In [1]: import numpy as np

In [2]: np.set_printoptions(suppress=True, linewidth=200)

In [3]: A = np.loadtxt("out17.csv", delimiter=",")

In [4]: print(A.round(2))
[[ -4.87 -18.45 -16.96 -23.59   4.49 -13.32]
 [ -4.03 -14.2  -13.11 -18.6    3.26  -9.8 ]
 [ -3.91 -13.63 -12.6  -17.92   3.09  -9.34]
 [ -3.6  -12.01 -11.14 -15.99   2.6   -8.03]
 [ -3.03  -9.1   -8.53 -12.46   1.69  -5.73]
 [ -2.22  -5.    -4.89  -7.32   0.34  -2.69]
 [ -1.89  -3.52  -3.57  -5.35  -0.16  -1.68]
 [ -1.35  -1.61  -1.85  -2.64  -0.7   -0.59]
 [ -1.26  -1.4   -1.65  -2.32  -0.73  -0.49]
 [ -1.21  -1.29  -1.54  -2.14  -0.74  -0.44]
 [ -0.99  -0.9   -1.14  -1.5   -0.73  -0.29]
 [ -0.61  -0.46  -0.64  -0.75  -0.54  -0.16]
 [  0.75   0.51   0.77   0.68   0.79   0.34]
 [  1.44   1.04   1.55   1.27   1.53   0.8 ]
 [  2.55   2.03   2.93   2.27   2.69   1.78]
 [  3.3    2.79   3.94   3.01   3.45   2.58]
 [  7.8    8.45  10.98   8.26   7.58   8.64]
 [  9.43  10.81  13.79  10.43   8.93  11.2 ]
 [ 10.68  12.7   16.01  12.17   9.93  13.24]
 [ 13.31  16.88  20.87  16.01  11.95  17.75]
 [ 20.49  29.25  34.92  27.45  17.    31.06]]

In [5]: np.round(np.linalg.norm(A[4] - A[0]), 2)
Out[5]: np.float64(18.74)

In [6]: print(round(float(np.linalg.norm(A, "nuc")), 2))
140.64

In [7]: round(float(np.linalg.norm(A) ** 2 / np.linalg.norm(A, 2) ** 2), 2)
Out[7]: 1.07

In [8]: print(round(float(np.linalg.norm(A, 1)), 2), round(float(np.linalg.norm(A, np.inf)), 2))
192.14 160.17

In [9]: print(round(A[4] @ A[0], 2))
705.23

In [10]: U, s, Vh = np.linalg.svd(A)

In [11]: s.round(2) + 0
Out[11]: array([108.55,  27.31,   4.79,   0.  ,   0.  ,   0.  ])

In [12]: B = U[:, :3] @ np.diag(s[:3]) @ Vh[:3]

In [13]: round(np.linalg.norm(A - B) / np.linalg.norm(A), 2)
Out[13]: np.float64(0.0)

In [14]: B.round(2)
Out[14]: 
array([[ -4.87, -18.45, -16.96, -23.59,   4.49, -13.32],
       [ -4.03, -14.2 , -13.11, -18.6 ,   3.26,  -9.8 ],
       [ -3.91, -13.63, -12.6 , -17.92,   3.09,  -9.34],
       [ -3.6 , -12.01, -11.14, -15.99,   2.6 ,  -8.03],
       [ -3.03,  -9.1 ,  -8.53, -12.46,   1.69,  -5.73],
       [ -2.22,  -5.  ,  -4.89,  -7.32,   0.34,  -2.69],
       [ -1.89,  -3.52,  -3.57,  -5.35,  -0.16,  -1.68],
       [ -1.35,  -1.61,  -1.85,  -2.64,  -0.7 ,  -0.59],
       [ -1.26,  -1.4 ,  -1.65,  -2.32,  -0.73,  -0.49],
       [ -1.21,  -1.29,  -1.54,  -2.14,  -0.74,  -0.44],
       [ -0.99,  -0.9 ,  -1.14,  -1.5 ,  -0.73,  -0.29],
       [ -0.61,  -0.46,  -0.64,  -0.75,  -0.54,  -0.16],
       [  0.75,   0.51,   0.77,   0.68,   0.79,   0.34],
       [  1.44,   1.04,   1.55,   1.27,   1.53,   0.8 ],
       [  2.55,   2.03,   2.93,   2.27,   2.69,   1.78],
       [  3.3 ,   2.79,   3.94,   3.01,   3.45,   2.58],
       [  7.8 ,   8.45,  10.98,   8.26,   7.58,   8.64],
       [  9.43,  10.81,  13.79,  10.43,   8.93,  11.2 ],
       [ 10.68,  12.7 ,  16.01,  12.17,   9.93,  13.24],
       [ 13.31,  16.88,  20.87,  16.01,  11.95,  17.75],
       [ 20.49,  29.25,  34.92,  27.45,  17.  ,  31.06]])

In [15]: round(float(np.linalg.norm(A - B, 2)), 2), np.round(s[3], 2)
Out[15]: (0.0, np.float64(0.0))

In [16]: labels = A[:, 2] > np.median(A[:, 2])

In [17]: u = A[labels].mean(axis=0) - A[~labels].mean(axis=0)

In [18]: round((((A - A.mean(axis=0)) @ u > 0) == labels).mean(), 2)
Out[18]: np.float64(0.9)

In [19]: ((A - A.mean(axis=0)) @ u > 0).astype(int)
Out[19]: array([0, 0, 0, 0, 0, 0, 0, 0, 0, 0, 0, 0, 0, 1, 1, 1, 1, 1, 1, 1, 1])

In [20]: m1 = np.load("layer0.npy")

In [21]: m1
Out[21]: 
array([[-0.7,  0.6, -1. , -0.4, -0.8, -4.8],
       [ 1.5,  0.3,  1.1, -1.3, -0.4, -1.8],
       [-0.2,  0.6, -0.2, -1.1, -1.6, -6.3],
       [ 0.7, -0.1,  0.4,  0.8,  0.7,  0.3],
       [-0.9,  0. , -1.2, -1.4,  0.3,  1.5]])

In [22]: def softmax(z):
    ...:     e = np.exp(z - z.max(axis=-1, keepdims=True))
    ...:     return e / e.sum(axis=-1, keepdims=True)
    ...: 

In [23]: np.round(softmax(m1).sum(axis=1), 2)
Out[23]: array([1., 1., 1., 1., 1.])

In [24]: np.round(softmax(m1[2] + -2), 2) + 0
Out[24]: array([0.2 , 0.46, 0.2 , 0.08, 0.05, 0.  ])

In [25]: S = m1 @ m1.T / np.sqrt(6)

In [26]: np.round(softmax(S), 2) + 0
Out[26]: 
array([[0.05, 0.  , 0.95, 0.  , 0.  ],
       [0.08, 0.13, 0.79, 0.  , 0.  ],
       [0.01, 0.  , 0.99, 0.  , 0.  ],
       [0.07, 0.21, 0.05, 0.54, 0.13],
       [0.01, 0.01, 0.  , 0.03, 0.94]])

In [27]: softmax(S).round(6).argmax(axis=1)
Out[27]: array([2, 2, 2, 3, 4])

In [28]: print(np.round(m1 - m1[0], 2))
[[ 0.   0.   0.   0.   0.   0. ]
 [ 2.2 -0.3  2.1 -0.9  0.4  3. ]
 [ 0.5  0.   0.8 -0.7 -0.8 -1.5]
 [ 1.4 -0.7  1.4  1.2  1.5  5.1]
 [-0.2 -0.6 -0.2 -1.   1.1  6.3]]

In [29]: np.round(np.linalg.svd(m1, compute_uv=False), 2)
Out[29]: array([8.61, 2.79, 2.06, 0.74, 0.12])

In [30]: np.round(m1.sum(axis=1), 2)
Out[30]: array([-7.1, -0.6, -8.8,  2.8, -1.7])

In [31]: np.unravel_index(np.abs(m1).argmax(), m1.shape)
Out[31]: (np.int64(2), np.int64(5))

In [32]: rng = np.random.default_rng(1147)

In [33]: B = m1 + rng.integers(-2, 3, (5, 4)) @ rng.integers(-2, 3, (4, 6))

In [34]: B.round(2)
Out[34]: 
array([[-4.7,  0.6,  7. , -1.4,  3.2,  1.2],
       [ 1.5, -5.7,  1.1, -3.3, -4.4,  1.2],
       [ 2.8, -3.4, -0.2,  2.9, -3.6, -5.3],
       [-5.3,  1.9,  3.4, -4.2,  1.7,  4.3],
       [ 2.1,  0. , -1.2, -0.4,  2.3, -1.5]])

In [35]: np.linalg.matrix_rank(B - m1, tol=1e-8)
Out[35]: np.int64(4)

In [36]: np.abs(B - m1).sum(axis=1)
Out[36]: array([23., 15., 14., 21.,  9.])

In [37]: np.round(np.linalg.svd(B - m1, compute_uv=False), 2) + 0
Out[37]: array([14.65,  9.33,  7.01,  2.7 ,  0.  ])

In [38]: G = m1.T @ m1

In [39]: np.trace(G), np.round((m1 ** 2).sum(), 2)
Out[39]: (np.float64(86.66), np.float64(86.66))

In [40]: np.linalg.matrix_rank(G)
Out[40]: np.int64(5)

In [41]: (m1 @ m1.T).shape
Out[41]: (5, 5)
